>>> import numpy as np
>>> np.set_printoptions(suppress=True, linewidth=160)
>>> m1 = np.tril(np.array([[0, 1], [2, 2]]), -1) + np.eye(2, dtype=int)
>>> print(m1)
[[1 0]
 [2 1]]
>>> rng = np.random.default_rng(89)
>>> idx = rng.permutation(2)
>>> print(idx)
[1 0]
>>> other = m1[idx][:, idx]
>>> print(round(np.linalg.det(other), 4), round(float(np.linalg.det(m1[idx])), 4))
1.0 -1.0
>>> print(np.round(np.sort(np.abs(np.linalg.eigvals(other))), 4))
[1. 1.]
>>> proj = np.triu(np.array([[2, 3], [2, 0]]), 1) + np.eye(2)
>>> other = proj @ m1 @ np.linalg.inv(proj)
>>> print(proj @ m1 - m1 @ proj)
[[ 6.  0.]
 [ 0. -6.]]
>>> print(np.trace(other), np.trace(m1))
2.0 2
>>> print(np.round(np.linalg.det(other), 4))
1.0
>>> print(np.round(np.sort(np.linalg.eigvals(m1)), 4))
[1. 1.]
>>> print(np.prod(np.diag(m1)), np.round(np.linalg.det(m1), 4))
1 1.0
>>> print([int(np.linalg.matrix_rank(np.linalg.matrix_power(m1, p))) for p in range(1, 3)])
[2, 2]
>>> idx = rng.permutation(2)
>>> other = m1[:, idx] * rng.choice([-1, 1], 2)
>>> print(other)
[[-1  0]
 [-2  1]]
>>> left, _, VT = np.linalg.svd(m1.T @ other)
>>> print(np.round(left @ VT, 4) + 0)
[[-1.  0.]
 [ 0.  1.]]
>>> Q, _ = np.linalg.qr(np.array([[1.2, 0.3, 1.8], [-0.2, -1.1, 0.1], [-2.1, 0.8, -0.9]]))
>>> feats = 4 * Q
>>> print(feats.round(4))
[[-1.9778  1.5918  3.091 ]
 [ 0.3296 -3.4543  1.9898]
 [ 3.4612  1.2386  1.5768]]
>>> other = m1 / np.sqrt((m1 ** 2).mean(axis=1, keepdims=True))
>>> print(np.round(np.linalg.norm(other, axis=1), 4))
[1.4142 1.4142]
>>> print(np.linalg.matrix_rank(other) == np.linalg.matrix_rank(m1))
True
>>> print(other[1].round(4))
[1.2649 0.6325]
>>> print(np.linalg.matrix_rank(m1 - m1.mean(axis=1, keepdims=True)))
1
